>>> import numpy as np
>>> np.set_printoptions(suppress=True, linewidth=120)
>>> M = np.load("arr.npy")
>>> M
array([[ -9.345,  -2.846,  -0.173,   1.141,  -2.709,   0.515,  -3.127,   5.814],
       [-11.222,  -3.47 ,  -3.426,   1.959,  -3.227,   1.094,  -1.744,   5.364],
       [-10.217,  -3.035,  -2.584,   0.918,  -2.771,   0.722,  -1.79 ,   8.891],
       [  0.374,  -1.249,  -0.232,  -5.364,   3.112,   1.488,   9.285,  -2.525],
       [ -9.126,  -3.741,  -2.401,   2.435,  -2.285,   0.021,  -3.309,   5.476],
       [ -9.897,  -2.057,  -0.435,   3.941,  -1.471,   1.527,  -3.154,   7.176],
       [ -6.301,  -4.328,   3.639,  -8.616,   9.873,  -4.062,  -2.986,   6.203],
       [ -9.633,  -3.5  ,  -1.701,   1.625,  -1.487,   0.668,  -3.799,   7.524],
       [ -9.21 ,  -2.049,  -1.964,   0.168,  -2.458,   3.3  ,  -1.44 ,   7.531],
       [  0.211,   0.452,  -0.451,  -4.433,   5.359,   2.842,   9.285,   0.22 ],
       [ -8.642,  -1.251,  -0.961,   2.363,  -2.872,   1.626,  -3.159,   6.557],
       [ -4.85 ,  -4.773,   2.629,  -7.608,  12.177,  -3.232,  -2.959,   5.215],
       [ -3.417,  -7.478,   2.674,  -9.075,   9.267,  -2.676,  -2.628,   3.733],
       [  0.153,   1.947,   0.394,  -6.458,   1.796,   2.749,  11.086,  -2.16 ],
       [ -9.78 ,  -2.595,  -1.68 ,   0.309,  -5.021,   0.676,  -1.385,   7.197],
       [ -7.12 ,  -2.493,   3.171,  -8.799,  11.794,  -1.601,  -4.066,   6.986],
       [ -1.123,   0.302,   1.776,  -6.29 ,   2.86 ,   1.698,   8.583,  -3.743],
       [  0.366,   0.17 ,   0.716,  -7.301,   4.087,   3.465,   8.121,  -3.465],
       [  0.981,  -1.119,   0.602,  -6.447,   5.089,   2.764,   6.341,  -2.385],
       [ -6.948,  -5.572,   2.717,  -8.677,  12.37 ,  -2.516,  -2.6  ,   6.177],
       [ -0.364,   0.777,   0.6  ,  -4.983,   3.515,   2.955,   7.488,  -2.238],
       [  1.574,  -0.001,  -0.211,  -5.843,   3.042,   2.522,   8.767,  -2.639],
       [ -9.135,  -4.596,  -1.763,   2.252,   0.631,   1.227,  -3.746,   6.77 ],
       [ -8.319,  -2.972,  -2.502,   1.023,  -3.946,  -0.275,  -0.977,   7.097],
       [ -1.42 ,   0.249,   0.856,  -6.16 ,   4.382,   0.187,   6.886,  -1.92 ],
       [ -8.576,  -3.038,  -2.411,   3.25 ,  -1.863,   1.666,  -2.887,   8.021],
       [ -1.235,   1.363,   0.071,  -7.08 ,   5.39 ,   2.8  ,  10.299,  -2.11 ]])
>>> d = np.linalg.norm(M[:, None] - M[None], axis=-1)
>>> d.shape
(27, 27)
>>> cen = M - M.mean(axis=0)
>>> U, sigma, Vt = np.linalg.svd(cen, full_matrices=False)
>>> np.round(sigma ** 2 / (sigma ** 2).sum(), 3)
array([0.657, 0.296, 0.015, 0.012, 0.008, 0.005, 0.005, 0.001])
>>> np.round((sigma ** 2).sum() ** 2 / (sigma ** 4).sum(), 3)
np.float64(1.923)
>>> sigma.round(3)
array([47.884, 32.16 ,  7.166,  6.514,  5.323,  4.332,  4.057,  2.256])
>>> np.abs(U[:, 0]).argmax()
np.int64(26)
>>> np.searchsorted(np.cumsum(sigma ** 2) / (sigma ** 2).sum(), 0.9) + 1
np.int64(2)
>>> np.round(Vt[0] * np.sign(Vt[0, np.abs(Vt[0]).argmax()]), 3)
array([ 0.458,  0.147,  0.118, -0.401,  0.33 ,  0.053,  0.533, -0.446])
